In [1]: import numpy as np

In [2]: np.set_printoptions(precision=2, suppress=True, linewidth=100)

In [3]: tidy = lambda a: np.round(a, 2) + 0

In [4]: m1 = np.load("run6.npy")

In [5]: m1
Out[5]: 
array([[-1.17,  0.8 , -1.39,  0.9 ],
       [-0.29, -1.86, -0.59,  0.67],
       [-1.3 ,  0.21, -2.14, -1.71],
       [-1.32,  1.25, -2.83, -0.95],
       [ 0.55,  0.02,  0.26, -0.08],
       [ 0.96,  1.12, -2.33,  0.36],
       [ 1.97, -1.92, -1.34,  2.51],
       [-0.04, -0.37, -1.11,  0.33],
       [ 2.46, -2.62, -3.02,  1.19],
       [ 0.19, -1.32,  0.03,  2.46],
       [ 1.44, -0.12, -1.08,  0.16],
       [ 1.51, -3.85, -0.41,  2.58],
       [ 1.35,  0.49, -1.49, -0.73],
       [ 1.45,  0.28, -1.34, -0.16],
       [ 0.62, -0.62, -1.09, -1.85],
       [-0.07, -0.65, -1.62,  0.14],
       [ 0.48, -0.82, -0.33, -0.32],
       [-0.33, -0.55, -1.62, -2.29],
       [ 1.75,  0.15, -0.79,  0.55],
       [ 1.18, -1.35,  0.01,  2.68],
       [-0.49, -0.86, -1.74, -1.25],
       [ 0.73, -3.45, -1.3 ,  0.67],
       [-0.06, -1.73, -2.5 , -0.97],
       [ 2.29, -3.43, -1.13,  2.11],
       [ 1.03, -0.53, -1.21,  0.02],
       [ 2.64, -2.2 , -0.16, -0.06],
       [ 3.89, -2.21,  0.06,  0.68],
       [-0.02, -0.35, -0.44, -1.29],
       [ 0.29,  0.21, -2.38, -0.94],
       [ 0.45, -2.54, -1.07, -1.76]])

In [6]: cen = (m1 - m1.mean(axis=0)) / m1.std(axis=0)

In [7]: tidy(cen.std(axis=0))
Out[7]: array([1., 1., 1., 1.])

In [8]: np.argwhere(np.abs(cen) > 2)
Out[8]: 
array([[ 8,  2],
       [11,  1],
       [26,  0]])

In [9]: c = np.linalg.lstsq(np.delete(cen, 3, axis=1), cen[:, 3])[0]

In [10]: np.abs(c).argmax()
Out[10]: np.int64(0)

In [11]: tidy(c)
Out[11]: array([ 0.27, -0.26,  0.19])

In [12]: tidy(1 - np.var(cen[:, 3] - np.delete(cen, 3, axis=1) @ c))
Out[12]: np.float64(0.3)

In [13]: J = np.load("layer16.npy")

In [14]: J
Out[14]: 
array([[0, 1, 0, 1],
       [0, 0, 1, 1],
       [0, 0, 0, 2],
       [0, 0, 0, 0]])

In [15]: np.linalg.cond(J) > 100
Out[15]: np.True_

In [16]: tidy(np.linalg.norm(J, 2) / np.linalg.norm(J))
Out[16]: np.float64(0.89)

In [17]: np.linalg.matrix_rank(J, rtol=0.1)
Out[17]: np.int64(3)

In [18]: arr = np.load("case5.npy")

In [19]: arr
Out[19]: 
array([[1, 0, 0, 0],
       [0, 1, 0, 0],
       [0, 0, 0, 1],
       [0, 0, 1, 0]])

In [20]: tidy(np.linalg.pinv(arr))
Out[20]: 
array([[1., 0., 0., 0.],
       [0., 1., 0., 0.],
       [0., 0., 0., 1.],
       [0., 0., 1., 0.]])

In [21]: tidy(np.linalg.norm(arr, axis=0))
Out[21]: array([1., 1., 1., 1.])

In [22]: arr @ arr.T
Out[22]: 
array([[1, 0, 0, 0],
       [0, 1, 0, 0],
       [0, 0, 1, 0],
       [0, 0, 0, 1]])

In [23]: q, evecs = np.linalg.qr(arr[:, :1])[0], np.linalg.qr(arr[:, 1:])[0]

In [24]: sigma = np.linalg.svd(q.T @ evecs, compute_uv=False)

In [25]: tidy(np.linalg.norm(q @ q.T - evecs @ evecs.T, 2))
Out[25]: np.float64(1.0)

In [26]: (sigma > 0.9).sum()
Out[26]: np.int64(0)

In [27]: ev, evecs = np.linalg.eigh(arr)

In [28]: (ev > 1e-8).sum(), (ev < -1e-8).sum()
Out[28]: (np.int64(3), np.int64(1))

In [29]: tidy(np.linalg.eigvalsh(arr + -1 * np.eye(4)))
Out[29]: array([-2.,  0.,  0.,  0.])
